% python3 -q
>>> import numpy as np
>>> from numpy import linalg as LA
>>> np.set_printoptions(precision=2, suppress=True, linewidth=200)
>>> data = np.load("case6.npy")
>>> print(data.round(2) + 0)
[[ 1.15 -1.08  0.86 -0.22 -0.22 -0.6   0.14  0.94  0.74]
 [ 0.19  0.44 -0.53 -0.8   1.75 -0.14 -1.34  1.01  0.09]
 [-1.7  -1.65 -0.03 -0.38 -1.78 -0.32  1.52  0.37 -0.52]
 [ 0.46  2.67 -0.06  0.74 -1.35 -0.13 -1.83  0.56  0.53]
 [-0.39  1.47  0.64 -0.11 -0.24 -0.57  0.57 -0.18 -1.4 ]
 [-0.29  1.83 -0.1  -0.18 -0.81  0.41  1.03  1.82 -0.44]
 [-2.29  0.32 -0.64  1.2  -0.61 -0.37  0.   -0.01  1.04]
 [-2.52 -0.17 -1.14 -1.    0.07 -0.16 -0.93  0.79 -0.55]
 [-0.94 -0.13  0.92  0.53  0.05  1.39 -1.51 -1.11 -2.02]
 [-0.13  0.54 -0.21  1.33  0.59 -0.86  0.91 -0.32 -1.11]
 [ 0.42 -0.25 -1.02  0.68 -0.65  1.4   1.14  1.12 -0.79]
 [-1.4   0.03  2.17  0.22  0.41  0.9   1.2   1.26  0.23]
 [ 0.66 -0.5   0.61  1.08  0.75 -0.83 -1.09  0.94 -0.25]]
>>> G = data.T @ data
>>> print(round(float(np.trace(G)), 2), np.round((data ** 2).sum(), 2))
111.83 111.83
>>> print(LA.eigvalsh(G)[::-1])
[25.   20.25 16.4  13.29 10.76  8.72  7.06  5.72  4.63]
>>> print(LA.svd(data, compute_uv=False) ** 2)
[25.   20.25 16.4  13.29 10.76  8.72  7.06  5.72  4.63]
>>> print((data @ data.T).shape)
(13, 13)
>>> print(np.diag(G))
[19.77 17.51 10.17  7.6  10.69  7.28 16.78 11.36 10.67]
>>> P = data @ LA.solve(data.T @ data, data.T)
>>> print(np.round(LA.eigvalsh(P), 2) + 0)
[0. 0. 0. 0. 1. 1. 1. 1. 1. 1. 1. 1. 1.]
>>> m1 = np.load("dump.npy")
>>> print(m1.round(2) + 0)
[[-0.13  0.75  0.23  0.07  0.53 -0.82 -0.07 -1.09 -0.62  1.47 -0.28 -0.63 -0.08]
 [ 0.75  2.22  0.35 -0.06 -0.16  0.09 -0.12  0.14  0.22  0.32  0.09 -0.05 -0.08]
 [ 0.23  0.35 -0.51  0.84  1.05  0.35 -0.03  0.83 -1.39 -0.18 -0.16  0.33  0.4 ]
 [ 0.07 -0.06  0.84  0.4  -0.56  0.    0.5  -0.04 -0.28 -0.86 -0.26  1.18 -0.99]
 [ 0.53 -0.16  1.05 -0.56  0.5   0.63  1.16  0.52  0.72  0.28 -0.42 -0.28 -0.04]
 [-0.82  0.09  0.35  0.    0.63 -0.59 -1.09 -0.52 -0.19 -0.83  0.27 -0.36 -0.4 ]
 [-0.07 -0.12 -0.03  0.5   1.16 -1.09  0.78 -0.35 -0.35 -0.53  0.23 -0.02 -0.46]
 [-1.09  0.14  0.83 -0.04  0.52 -0.52 -0.35  0.05  0.94 -0.17  0.56 -0.12 -0.43]
 [-0.62  0.22 -1.39 -0.28  0.72 -0.19 -0.35  0.94 -0.01  0.18 -0.41  0.75  0.16]
 [ 1.47  0.32 -0.18 -0.86  0.28 -0.83 -0.53 -0.17  0.18  0.29  0.69  1.19 -0.76]
 [-0.28  0.09 -0.16 -0.26 -0.42  0.27  0.23  0.56 -0.41  0.69  1.8  -0.01  0.52]
 [-0.63 -0.05  0.33  1.18 -0.28 -0.36 -0.02 -0.12  0.75  1.19 -0.01  0.33  0.88]
 [-0.08 -0.08  0.4  -0.99 -0.04 -0.4  -0.46 -0.43  0.16 -0.76  0.52  0.88  1.86]]
>>> G = m1.T @ m1
>>> print((m1 @ m1.T).shape)
(13, 13)
>>> print(np.allclose(G, G.T))
True
>>> left, sig, Vt = LA.svd(m1)
>>> print(np.argmax(sig[:-1] / (sig[1:] + 1e-6)) + 1)
12
>>> print(sig.round(2) + 0)
[3. 3. 3. 3. 3. 2. 2. 2. 2. 2. 1. 1. 0.]
>>> other = left[:, :12] @ np.diag(sig[:12]) @ Vt[:12]
>>> print(round(LA.norm(m1 - other, 2), 2), np.round(sig[12], 2))
0.0 0.0
>>> vec = np.array([3, -2, 3, 3, -2, -1, 1, -2, -2, -2, 2, 2, 0])
>>> h = np.maximum(m1 @ vec, 0)
>>> print(h)
[0.   0.   0.3  9.87 0.   0.   3.88 0.   0.   3.5  0.45 0.64 3.06]
>>> print([round(float(LA.det(m1[:i, :i])), 2) + 0 for i in range(1, 14)])
[-0.13, -0.86, 0.46, 0.84, 2.43, 3.07, -0.53, -4.45, 7.29, 63.82, 195.17, 40.63, 0.0]
>>> print(np.all(LA.eigvalsh(m1) > 0))
False
>>> ev, V = LA.eigh(m1)
>>> print(np.round(LA.svd(m1, compute_uv=False), 2) + 0)
[3. 3. 3. 3. 3. 2. 2. 2. 2. 2. 1. 1. 0.]
>>> print(ev.round(2) + 0)
[-3. -3. -3. -1.  0.  1.  2.  2.  2.  2.  2.  3.  3.]
>>> print(np.unique(ev.round(6) + 0, return_counts=True)[1])
[3 1 1 1 5 2]
>>> print(LA.eigvalsh(m1 + 5 * np.eye(13)))
[2. 2. 2. 4. 5. 6. 7. 7. 7. 7. 7. 8. 8.]
>>> feats = np.load("x.npy")
>>> print(feats)
[[-1.  1.  1.  1.  1.  1.  1.  1.  1.]
 [ 1. -1.  1.  1.  1.  1.  1.  1.  1.]
 [ 1.  1. -1.  1.  1.  1.  1.  1.  1.]
 [ 1.  1.  1. -1.  1.  1.  1.  1.  1.]
 [ 1.  1.  1.  1. -1.  1.  1.  1.  1.]
 [ 1.  1.  1.  1.  1. -1.  1.  1.  1.]
 [ 1.  1.  1.  1.  1.  1. -1.  1.  1.]
 [ 1.  1.  1.  1.  1.  1.  1. -1.  1.]
 [ 1.  1.  1.  1.  1.  1.  1.  1. -1.]]
>>> print(np.allclose(feats, feats.T))
True
>>> LA.determinant(feats)
Traceback (most recent call last):
  File "<python-input-36>", line 1, in <module>
    LA.determinant(feats)
    ^^^^^^^^^^^^^^
AttributeError: module 'numpy.linalg' has no attribute 'determinant'
>>> print(LA.matrix_power(feats, 2))
[[9. 5. 5. 5. 5. 5. 5. 5. 5.]
 [5. 9. 5. 5. 5. 5. 5. 5. 5.]
 [5. 5. 9. 5. 5. 5. 5. 5. 5.]
 [5. 5. 5. 9. 5. 5. 5. 5. 5.]
 [5. 5. 5. 5. 9. 5. 5. 5. 5.]
 [5. 5. 5. 5. 5. 9. 5. 5. 5.]
 [5. 5. 5. 5. 5. 5. 9. 5. 5.]
 [5. 5. 5. 5. 5. 5. 5. 9. 5.]
 [5. 5. 5. 5. 5. 5. 5. 5. 9.]]
>>> print(np.allclose(feats @ feats.T, feats.T @ feats))
True
>>> print(np.sort(np.abs(LA.eigvals(feats))))
[2. 2. 2. 2. 2. 2. 2. 2. 7.]
>>> print(round(float(np.abs(LA.eigvals(feats)).max()), 2))
7.0
>>> print(round(LA.det(feats), 2))
1792.0
>>> print(feats[3] @ feats[4])
5.0
>>> print(round(float(LA.norm(feats, 1)), 2), np.round(LA.norm(feats, np.inf), 2))
9.0 9.0
>>> print(round(LA.norm(feats) ** 2 / LA.norm(feats, 2) ** 2, 2))
1.65
>>> ev, V = LA.eigh(feats)
>>> print(ev.sum(), np.trace(feats))
-9.0 -9.0
>>> A = np.array([[-12.22, 12.05, 5.96, -18.13, -17.85, -8.99, -18.14, 24.01, 20.62, 15.5],
...     [-12.28, 11.81, 5.93, -17.91, -17.85, -9.22, -17.97, 23.93, 21.08, 15.04],
...     [3.45, -4.07, -1.58, 5.48, 6.04, 2.95, 5.74, -8.19, -6.75, -5.19],
...     [8.23, -7.93, -4.01, 11.95, 12.17, 5.92, 12.31, -15.68, -13.98, -10.26],
...     [20.34, -19.6, -10.25, 30.08, 30.24, 14.74, 30.44, -39.65, -35.25, -25.42]])
>>> print([round(float(x), 2) for x in LA.svd(A, compute_uv=False)[:3]])
[118.4, 1.02, 0.61]
>>> rng = np.random.default_rng(358461)
>>> other = A + rng.integers(-2, 3, (5, 1)) @ rng.integers(-2, 3, (1, 10))
>>> print(other)
[[-12.22  12.05   5.96 -18.13 -17.85  -8.99 -18.14  24.01  20.62  15.5 ]
 [-10.28  11.81   9.93 -15.91 -17.85  -7.22 -17.97  27.93  21.08  11.04]
 [  1.45  -4.07  -5.58   3.48   6.04   0.95   5.74 -12.19  -6.75  -1.19]
 [  8.23  -7.93  -4.01  11.95  12.17   5.92  12.31 -15.68 -13.98 -10.26]
 [ 19.34 -19.6  -12.25  29.08  30.24  13.74  30.44 -41.65 -35.25 -23.42]]
>>> print(other - A)
[[ 0.  0.  0.  0.  0.  0.  0.  0.  0.  0.]
 [ 2.  0.  4.  2.  0.  2.  0.  4.  0. -4.]
 [-2.  0. -4. -2.  0. -2.  0. -4.  0.  4.]
 [ 0.  0.  0.  0.  0.  0.  0.  0.  0.  0.]
 [-1.  0. -2. -1.  0. -1.  0. -2.  0.  2.]]
>>> print(np.abs(other - A).sum(axis=1))
[ 0. 18. 18.  0.  9.]
>>> print(np.round(LA.svd(other - A, compute_uv=False), 2) + 0)
[11.62  0.    0.    0.    0.  ]
>>> print(LA.matrix_rank(other - A, tol=1e-8))
1
>>> arr = np.load("out17.npy")
>>> print(arr)
[[-1.02  2.32 -0.62 -1.66 -0.82]
 [ 1.84 -2.56 -0.84  2.66  1.06]
 [ 2.06 -4.96 -0.4   3.47  1.11]
 [ 1.78 -4.17 -1.64  3.01  0.57]
 [ 0.93 -1.88 -1.83  1.53  0.03]
 [ 0.88  1.45  0.66  0.59  1.15]
 [-2.23  1.6   0.73 -2.85 -1.55]
 [ 1.47 -0.25 -0.05  1.67  1.25]
 [ 0.23  0.89 -0.15  0.04  0.26]
 [-1.41  1.17 -0.53 -1.81 -1.27]
 [-1.5   1.58 -0.14 -2.02 -1.18]
 [-2.08  2.15  0.42 -2.81 -1.45]
 [-0.04 -0.06 -1.6   0.02 -0.54]]
>>> # null space of dimension 2
>>> Xc = arr - arr.mean(axis=0)
>>> V = LA.svd(Xc)[2][:3]
>>> other = Xc - Xc @ V.T @ V
>>> print((Xc @ V.T).std(axis=0))
[3.52 1.09 0.65]
>>> print(np.diag(V.T @ V))
[0.35 0.94 0.93 0.45 0.34]
>>> print(LA.norm(other, axis=1).round(6).argmax())
0
>>> left, sig, Vt = LA.svd(arr)
>>> V = Vt[:(sig > 1e-8).sum()]
>>> vec = arr[10] + 3 * arr[3] + rng.integers(2) * np.eye(5)[1]
>>> print(vec)
[  3.84 -10.93  -5.06   7.01   0.53]
>>> print(V.T @ V)
[[ 0.35  0.06 -0.08  0.37  0.29]
 [ 0.06  0.94 -0.05 -0.17  0.14]
 [-0.08 -0.05  0.93 -0.1   0.21]
 [ 0.37 -0.17 -0.1   0.45  0.27]
 [ 0.29  0.14  0.21  0.27  0.34]]
>>> r0 = np.array([1, 3])
>>> print(np.cross(A[1, :3], A[2, :3]))
[5.48 1.06 9.24]
>>> print(np.convolve(A[1], r0))
[-12.28 -25.03  41.36  -0.12 -71.58 -62.77 -45.63 -29.98  92.87  78.28  45.12]
>>> Xc = arr - arr.mean(axis=0)
>>> left, sig, Vt = LA.svd(Xc, full_matrices=False)
>>> print(round((sig ** 2).sum() ** 2 / (sig ** 4).sum(), 2))
1.26
>>> print(np.searchsorted(np.cumsum(sig ** 2) / (sig ** 2).sum(), 0.9) + 1)
2
>>> print(np.abs(left[:, 0]).argmax())
2
>>> print(np.round(sig ** 2 / (sig ** 2).sum(), 2) + 0)
[0.89 0.08 0.03 0.   0.  ]
>>> print(LA.matrix_rank(Xc))
3
>>> theta = np.sort(rng.uniform(-2, 2, 35))
>>> M = np.c_[theta, theta ** 2, theta ** 3] @ np.array([[0, 0, 0, 0, -1, 0, 2],
...     [-2, 1, 1, 1, -2, -2, 1],
...     [1, -2, -1, 2, -1, -1, 1]])
>>> print(M.round(2) + 0)
[[-14.06  17.3   10.45 -10.09   1.53  -0.36  -7.04]
 [ -8.23   9.47   5.9   -4.8    0.43  -1.1   -4.29]
 [ -7.29   8.24   5.18  -4.02   0.3   -1.15  -3.86]
 [ -6.96   7.82   4.92  -3.76   0.26  -1.17  -3.71]
 [ -4.57   4.85   3.14  -1.99   0.05  -1.15  -2.67]
 [ -3.86   4.     2.62  -1.52   0.01  -1.1   -2.37]
 [ -3.61   3.71   2.44  -1.37   0.01  -1.08  -2.26]
 [ -2.3    2.22   1.51  -0.63   0.01  -0.88  -1.7 ]
 [ -1.93   1.81   1.25  -0.45   0.02  -0.8   -1.53]
 [ -1.47   1.33   0.93  -0.25   0.05  -0.68  -1.32]
 [ -0.12   0.08   0.07   0.03   0.14  -0.09  -0.42]
 [ -0.08   0.05   0.04   0.02   0.12  -0.06  -0.35]
 [ -0.03   0.02   0.02   0.01   0.09  -0.03  -0.22]
 [ -0.02   0.01   0.01   0.01   0.08  -0.02  -0.2 ]
 [ -0.01   0.     0.     0.     0.06  -0.01  -0.12]
 [ -0.03   0.01   0.01   0.02  -0.15  -0.03   0.25]
 [ -0.15   0.04   0.06   0.14  -0.5   -0.2    0.71]
 [ -0.17   0.04   0.07   0.17  -0.55  -0.24   0.77]
 [ -0.22   0.04   0.08   0.23  -0.68  -0.31   0.91]
 [ -0.29   0.03   0.1    0.34  -0.87  -0.44   1.11]
 [ -0.41  -0.01   0.13   0.57  -1.23  -0.7    1.48]
 [ -0.59  -0.15   0.15   1.04  -1.86  -1.19   2.08]
 [ -0.78  -0.4    0.13   1.71  -2.64  -1.83   2.8 ]
 [ -1.01  -1.05  -0.01   3.09  -4.09  -3.08   4.08]
 [ -1.1   -1.54  -0.15   4.04  -5.02  -3.9    4.88]
 [ -1.12  -1.66  -0.18   4.26  -5.22  -4.08   5.06]
 [ -1.16  -2.08  -0.31   5.02  -5.92  -4.71   5.66]
 [ -1.17  -2.28  -0.37   5.36  -6.23  -4.99   5.93]
 [ -1.17  -2.29  -0.37   5.38  -6.25  -5.01   5.95]
 [ -1.18  -2.67  -0.5    6.03  -6.83  -5.53   6.44]
 [ -1.05  -5.4   -1.45  10.4  -10.53  -8.95   9.61]
 [ -1.02  -5.65  -1.54  10.78 -10.84  -9.24   9.87]
 [ -0.83  -7.21  -2.13  13.12 -12.71 -10.99  11.47]
 [ -0.6   -8.73  -2.71  15.35 -14.45 -12.64  12.96]
 [ -0.05 -11.74  -3.9   19.64 -17.73 -15.74  15.77]]
>>> Xc = M - M.mean(axis=0)
>>> V = LA.svd(Xc)[2][:3]
>>> other = Xc - Xc @ V.T @ V
>>> print(np.round(np.cov(Xc @ V.T, rowvar=False), 2) + 0)
[[128.16   0.     0.  ]
 [  0.    16.14   0.  ]
 [  0.     0.     0.65]]
>>> print(np.round(other.std(axis=0), 2) + 0)
[0. 0. 0. 0. 0. 0. 0.]
>>> Xc = M - M.mean(axis=0)
>>> left, sig, Vt = LA.svd(Xc, full_matrices=False)
>>> print(sig.round(2) + 0)
[66.01 23.43  4.71  0.    0.    0.    0.  ]
>>> print(np.round(sig ** 2 / (sig ** 2).sum(), 2) + 0)
[0.88 0.11 0.   0.   0.   0.   0.  ]
>>> print(np.searchsorted(np.cumsum(sig ** 2) / (sig ** 2).sum(), 0.9) + 1)
2
>>> print(np.abs(Vt[0]).argmax())
3
>>> print(round(float((sig ** 2).sum() ** 2 / (sig ** 4).sum()), 2))
1.26
